>>> import numpy as np
>>> from numpy import linalg as LA
>>> np.set_printoptions(precision=2, suppress=True, linewidth=160)
>>> W0 = np.load("out5.npy")
>>> W0
array([[ 2, -2,  2],
       [ 3, -3,  4],
       [ 3, -3,  0]])
>>> # null space of dimension 1
>>> r = LA.matrix_rank(W0)
>>> r
np.int64(2)
>>> N = LA.svd(W0)[2][r:].T
>>> N.shape
(3, 1)
>>> np.round(N @ N.T, 2) + 0
array([[0.5, 0.5, 0. ],
       [0.5, 0.5, 0. ],
       [0. , 0. , 0. ]])
>>> [int(LA.matrix_rank(np.delete(W0, i, axis=0))) for i in range(3)]
[2, 2, 2]
>>> [int(LA.matrix_rank(W0[:, :j + 1])) for j in range(3)]
[1, 1, 2]
>>> np.allclose(W0 @ N, 0)
True
>>> np.round(W0 @ N, 2) + 0
array([[0.],
       [0.],
       [0.]])
>>> def softmax(z):
...     e = np.exp(z - z.max(axis=-1, keepdims=True))
...     return e / e.sum(axis=-1, keepdims=True)
... 
>>> softmax(W0).sum(axis=1)
array([1., 1., 1.])
>>> np.round(softmax(W0[1]), 2) + 0
array([0.27, 0.  , 0.73])
>>> np.round(softmax(10 * W0[1]), 2) + 0
array([0., 0., 1.])
>>> np.round(softmax(W0[1] + 5), 2) + 0
array([0.27, 0.  , 0.73])
>>> att = W0 @ W0.T / np.sqrt(3)
>>> softmax(att)[1] @ W0
array([ 3., -3.,  4.])
>>> np.round(softmax(att + np.triu(np.full(att.shape, -np.inf), 1)), 2) + 0
array([[1.  , 0.  , 0.  ],
       [0.  , 1.  , 0.  ],
       [0.02, 0.49, 0.49]])
>>> U, sig, Vh = LA.svd(W0)
>>> V = Vh[:(sig > 1e-8).sum()]
>>> rng = np.random.default_rng(982)
>>> vec = W0[0] + 5 * W0[2] + rng.integers(2) * np.eye(3)[0]
>>> vec
array([ 18., -17.,   2.])
>>> np.allclose(V.T @ V @ vec, vec)
False
>>> np.round(V.T @ V, 2) + 0
array([[ 0.5, -0.5,  0. ],
       [-0.5,  0.5,  0. ],
       [ 0. ,  0. ,  1. ]])
>>> LA.matrix_rank(np.vstack([W0, vec]))
np.int64(3)
>>> round(float(LA.norm(vec - V.T @ V @ vec)), 2)
0.71
>>> np.argsort(-LA.norm(W0, axis=0).round(6), kind="stable")[:3]
array([0, 1, 2])
>>> lab = rng.permutation(3)
>>> lab
array([0, 2, 1])
>>> B = W0[lab][:, lab]
>>> np.allclose(B, W0)
False
>>> np.diag(B)
array([ 2,  0, -3])
>>> np.round(np.sort(np.abs(LA.eigvals(B))), 2) + 0
array([0.  , 2.45, 2.45])
>>> X = -1 * np.eye(7) + np.ones((7, 7))
>>> X
array([[0., 1., 1., 1., 1., 1., 1.],
       [1., 0., 1., 1., 1., 1., 1.],
       [1., 1., 0., 1., 1., 1., 1.],
       [1., 1., 1., 0., 1., 1., 1.],
       [1., 1., 1., 1., 0., 1., 1.],
       [1., 1., 1., 1., 1., 0., 1.],
       [1., 1., 1., 1., 1., 1., 0.]])
>>> vec = np.array([-3, 2, 5, -1, -3, -1, 1])
>>> rhs = X @ vec
>>> coef, lr = np.zeros(7), 1 / LA.norm(X, 2) ** 2
>>> for i in range(12):
...     coef -= lr * X.T @ (X @ coef - rhs)
...     if i % 2 == 0: print(i, round(LA.norm(X @ coef - rhs), 2))
... 
0 6.87
2 6.5
4 6.14
6 5.81
8 5.49
10 5.19
>>> coef
array([-0.86,  0.57,  1.43, -0.29, -0.86, -0.29,  0.29])
>>> mat = np.load("data.npy")
>>> mat
array([[ 3,  1, -3, -2],
       [-2,  3,  2,  2],
       [ 2, -2, -2,  2],
       [-3, -3,  3, -3]])
>>> round(LA.norm(mat, 2) / LA.norm(mat), 2)
np.float64(0.74)
>>> np.argsort(-LA.norm(mat, axis=0).round(6), kind="stable")[:3]
array([0, 2, 1])
>>> [round(float(x), 2) for x in LA.svd(mat, compute_uv=False)[:3]]
[7.29, 5.47, 3.59]
>>> (mat + mat.T) / 2
array([[ 3. , -0.5, -0.5, -2.5],
       [-0.5,  3. ,  0. , -0.5],
       [-0.5,  0. , -2. ,  2.5],
       [-2.5, -0.5,  2.5, -3. ]])
>>> mat @ mat
array([[  7,  18,  -7,  -4],
       [-14,  -3,  14,   8],
       [  0,  -6,   0, -18],
       [ 12,  -9, -12,  15]])
>>> np.round(np.sort(np.abs(LA.eigvals(mat))), 2) + 0
array([0.  , 4.49, 4.49, 4.92])
>>> LA.determinant(mat)
Traceback (most recent call last):
  File "<python-input-54>", line 1, in <module>
    LA.determinant(mat)
    ^^^^^^^^^^^^^^
AttributeError: module 'numpy.linalg' has no attribute 'determinant'
>>> np.unique(mat.round(6), axis=0).shape
(4, 4)
>>> B = mat / LA.norm(mat, axis=1, keepdims=True)
>>> cov = B @ B.T
>>> cov
array([[ 1.  , -0.59,  0.31, -0.52],
       [-0.59,  1.  , -0.55, -0.11],
       [ 0.31, -0.55,  1.  , -0.5 ],
       [-0.52, -0.11, -0.5 ,  1.  ]])
>>> (np.abs(cov) > 0.9).astype(int)
array([[1, 0, 0, 0],
       [0, 1, 0, 0],
       [0, 0, 1, 0],
       [0, 0, 0, 1]])
>>> np.argwhere(np.triu(np.abs(cov) > 0.95, 1))
array([], shape=(0, 2), dtype=int64)
>>> cov[1]
array([-0.59,  1.  , -0.55, -0.11])
>>> np.diff(mat, axis=0)
array([[-5,  2,  5,  4],
       [ 4, -5, -4,  0],
       [-5, -1,  5, -5]])
>>> np.round(LA.svd(mat, compute_uv=False), 2) + 0
array([7.29, 5.47, 3.59, 0.  ])
>>> LA.matrix_rank(mat)
np.int64(3)
>>> mat - mat[0]
array([[ 0,  0,  0,  0],
       [-5,  2,  5,  4],
       [-1, -3,  1,  4],
       [-6, -4,  6, -1]])
>>> np.unravel_index(np.abs(mat).argmax(), mat.shape)
(np.int64(0), np.int64(0))
>>> mat.mean(axis=0)
array([ 0.  , -0.25,  0.  , -0.25])
>>> mat.sum(axis=0)
array([ 0, -1,  0, -1])
>>> J = np.load("case1.npy")
>>> J
array([[ -6,  -4,  -1, -15],
       [ 10,   0,  -3,  21],
       [  6,   4,   1,  15],
       [  0,  15,  -6,  -2]])
>>> np.allclose(J[:-1].T @ LA.lstsq(J[:-1].T, J[-1])[0], J[-1])
False
>>> np.unique(J.round(6), axis=0).shape
(4, 4)
>>> np.abs(np.diag(LA.qr(J)[1])) > 1e-9
array([ True,  True,  True, False])
>>> np.kron(np.eye(2, dtype=int), J)
array([[ -6,  -4,  -1, -15,   0,   0,   0,   0],
       [ 10,   0,  -3,  21,   0,   0,   0,   0],
       [  6,   4,   1,  15,   0,   0,   0,   0],
       [  0,  15,  -6,  -2,   0,   0,   0,   0],
       [  0,   0,   0,   0,  -6,  -4,  -1, -15],
       [  0,   0,   0,   0,  10,   0,  -3,  21],
       [  0,   0,   0,   0,   6,   4,   1,  15],
       [  0,   0,   0,   0,   0,  15,  -6,  -2]])
>>> np.round(LA.eigvals(J), 2) + 0
array([-20.02+0.j  ,   6.51+7.44j,   6.51-7.44j,   0.  +0.j  ])
>>> np.round(LA.eigvals(J).sum().real, 2)
np.float64(-7.0)
